% ipython --no-banner

In [1]: import numpy as np

In [2]: np.set_printoptions(precision=2, suppress=True, linewidth=160)

In [3]: arr = np.loadtxt("arr.csv", delimiter=",")

In [4]: print(arr)
[[-0.5   0.    0.    0.87]
 [ 0.    1.    0.    0.  ]
 [ 0.    0.    1.    0.  ]
 [-0.87  0.    0.   -0.5 ]]

In [5]: Y = np.linalg.inv(arr)

In [6]: print(np.linalg.inv(Y))
[[-0.5   0.    0.    0.87]
 [ 0.    1.    0.    0.  ]
 [ 0.    0.    1.    0.  ]
 [-0.87 -0.   -0.   -0.5 ]]

In [7]: print((np.abs(Y) > 1e-9).astype(int))
[[1 0 0 1]
 [0 1 0 0]
 [0 0 1 0]
 [1 0 0 1]]

In [8]: print(round(float(np.linalg.cond(arr)), 2))
1.0

In [9]: rng = np.random.default_rng(76416)

In [10]: z = rng.integers(0, 3, 3)

In [11]: X = np.array([[1, -1, 3], [-1, -3, 1], [-1, 3, -3]]) * (z[:, None] == z)

In [12]: print(X)
[[ 1 -1  0]
 [-1 -3  0]
 [ 0  0 -3]]

In [13]: z = rng.permutation(3)

In [14]: print(z)
[0 2 1]

In [15]: Y = X[z][:, z]

In [16]: print(round(np.linalg.det(Y), 2), np.round(np.linalg.det(X[z]), 2))
12.0 -12.0

In [17]: print(np.diag(Y))
[ 1 -3 -3]

In [18]: W0 = np.loadtxt("m.csv", delimiter=",")

In [19]: print(W0)
[[-0.61  0.41 -0.68]
 [-0.73 -0.63  0.27]
 [-0.32  0.66  0.68]]

In [20]: x = np.array([-3, -3, -2])

In [21]: h = np.maximum(W0 @ x, 0)

In [22]: print(np.tanh(W0 @ x))
[ 0.96  1.   -0.98]

In [23]: print(W0.T @ h)
[-3.76 -1.43 -0.38]

In [24]: print(np.maximum(W0 @ (3 * x), 0))
[ 5.91 10.59  0.  ]

In [25]: print(np.maximum(W0 @ x, 0) - np.maximum(-W0 @ x, 0))
[ 1.97  3.53 -2.38]
